% python3 -q
>>> import numpy as np
>>> np.set_printoptions(suppress=True, linewidth=140)
>>> J = np.load("out17.npy")
>>> J
array([[-29.84 ,  -9.18 ,  -9.054],
       [-30.275,  -9.885,  -9.672],
       [-29.096,  -9.645, -11.199],
       [-29.655,  -8.662, -11.729],
       [-30.404, -11.066,  -8.868],
       [-29.101, -10.491, -11.017],
       [-29.661,  -8.707, -10.74 ],
       [-29.965,  -9.785, -11.245],
       [-28.186,  -9.792,  -9.773],
       [-30.117,  -7.768, -10.348],
       [-30.769, -11.523,  -8.934],
       [-29.006,  -8.987,  -9.607],
       [-31.403,  -9.317,  -9.759],
       [-30.696, -11.404,  -8.755],
       [-28.774, -11.278, -10.368]])
>>> lab = J[:, 1] > np.median(J[:, 1])
>>> r0 = J[lab].mean(axis=0) - J[~lab].mean(axis=0)
>>> np.argsort(-np.abs(r0).round(6), kind="stable")
array([1, 2, 0])
>>> ((J - J.mean(axis=0)) @ r0 > 0).astype(int)
array([1, 0, 1, 1, 0, 0, 1, 1, 0, 1, 0, 1, 1, 0, 0])
>>> lab.astype(int)
array([1, 0, 1, 1, 0, 0, 1, 0, 0, 1, 0, 1, 1, 0, 0])
>>> q, _ = np.linalg.qr(np.array([[0.4, -0.6, 0.1, -0.3, 0.4, -0.4],
...     [-0.1, 1.6, 0.2, 0.4, -0.8, -0.2],
...     [-1.4, 0.7, 0.4, 1.0, 2.1, -0.7],
...     [0.2, 0.8, 1.4, -0.2, -1.7, 0.1],
...     [0.4, -0.4, 0.5, 0.6, 0.7, -0.1],
...     [-0.3, 0.4, -1.8, -1.7, -0.3, 0.2]]))
>>> vecs, _ = np.linalg.qr(np.array([[0.4, -1.4, -1.0], [-1.4, 0.9, -0.5], [-1.1, 0.4, 0.4]]))
>>> sv = 10 * 0.9 ** np.arange(3)
>>> F = q[:, :3] * sv @ vecs[:3]
>>> F.round(3)
array([[ 1.604,  2.515, -0.913],
       [-5.347, -0.55 ,  5.288],
       [-2.9  , -7.875, -4.226],
       [-5.462,  2.539,  0.289],
       [ 0.136,  2.908, -1.183],
       [ 2.626, -3.669,  5.014]])
>>> proj = F @ np.linalg.solve(F.T @ F, F.T)
>>> np.round((np.eye(6) - proj) @ F, 3) + 0
array([[0., 0., 0.],
       [0., 0., 0.],
       [0., 0., 0.],
       [0., 0., 0.],
       [0., 0., 0.],
       [0., 0., 0.]])
>>> np.round(np.linalg.eigvalsh(proj), 3) + 0
array([0., 0., 0., 1., 1., 1.])
>>> np.round(np.diag(proj), 3)
array([0.105, 0.703, 0.919, 0.487, 0.114, 0.671])
>>> out = np.c_[F[:, :1] @ np.array([[-9]]), np.array([-5, -8, -8, 9, 6, 7])]
>>> out.round(3)
array([[-14.436,  -5.   ],
       [ 48.119,  -8.   ],
       [ 26.098,  -8.   ],
       [ 49.162,   9.   ],
       [ -1.222,   6.   ],
       [-23.636,   7.   ]])
>>> np.round(np.linalg.lstsq(F, out[:, 0])[0], 3) + 0
array([-9.,  0.,  0.])
>>> np.round(np.linalg.norm(out - F @ np.linalg.lstsq(F, out)[0], axis=0), 3) + 0
array([ 0.   , 15.951])
>>> q, r_ = np.linalg.qr(out)
>>> q.round(3)
array([[-0.184, -0.318],
       [ 0.612, -0.344],
       [ 0.332, -0.395],
       [ 0.625,  0.626],
       [-0.016,  0.339],
       [-0.301,  0.344]])
>>> round(float(abs(r_[0, 0])), 3), round(np.linalg.norm(out[:, 0]), 3)
(78.626, np.float64(78.626))
>>> np.round(np.abs(np.diag(r_)), 3)
array([78.626, 17.571])
>>> np.round(q @ r_, 3)
array([[-14.436,  -5.   ],
       [ 48.119,  -8.   ],
       [ 26.098,  -8.   ],
       [ 49.162,   9.   ],
       [ -1.222,   6.   ],
       [-23.636,   7.   ]])
>>> np.round(q.T @ q, 3) + 0
array([[1., 0.],
       [0., 1.]])
>>> np.allclose(r_.T @ r_, out.T @ out)
True
>>> r_.round(3)
array([[78.626, -3.204],
       [ 0.   , 17.571]])
